In [1]: import numpy as np

In [2]: from numpy import linalg as LA

In [3]: np.set_printoptions(precision=3, suppress=True, linewidth=160)

In [4]: tidy = lambda a: np.round(a, 3) + 0

In [5]: F = np.load("a.npy")

In [6]: print(F)
[[-1.   0.9  1.2]
 [-1.2  0.3 -0.8]
 [ 0.3 -1.8 -0.1]
 [-0.8  0.   0.4]
 [ 1.5 -0.6  2. ]
 [ 0.  -1.5 -0.1]]

In [7]: rng = np.random.default_rng(2620)

In [8]: out = F + rng.integers(-2, 3, (6, 2)) @ rng.integers(-2, 3, (2, 3))

In [9]: print(tidy(out))
[[-3.   4.9  7.2]
 [-0.2 -1.7 -0.8]
 [-0.7  0.2 -2.1]
 [-2.8  4.   4.4]
 [ 0.5  1.4  0. ]
 [ 2.  -5.5 -0.1]]

In [10]: print(tidy(LA.svd(out - F, compute_uv=False)))
[10.201  5.563  0.   ]

In [11]: print(tidy(out - F))
[[-2.  4.  6.]
 [ 1. -2.  0.]
 [-1.  2. -2.]
 [-2.  4.  4.]
 [-1.  2. -2.]
 [ 2. -4.  0.]]

In [12]: vec = np.array([-2, -3, -2])

In [13]: target = F @ vec

In [14]: print(target)
[-3.1  3.1  5.   0.8 -5.2  4.7]

In [15]: LA.solve(F, target)
LinAlgError: Last 2 dimensions of the array must be square


In [16]: print(tidy(LA.solve(F.T @ F, F.T @ target)))
[-2. -3. -2.]

In [17]: target = target + 0.3 * rng.normal(size=6)

In [18]: print(tidy(target))
[-3.073  3.611  4.968  0.996 -5.177  4.956]

In [19]: b, *_ = LA.lstsq(F, target)

In [20]: print(tidy(F.T @ (target - F @ b)))
[0. 0. 0.]
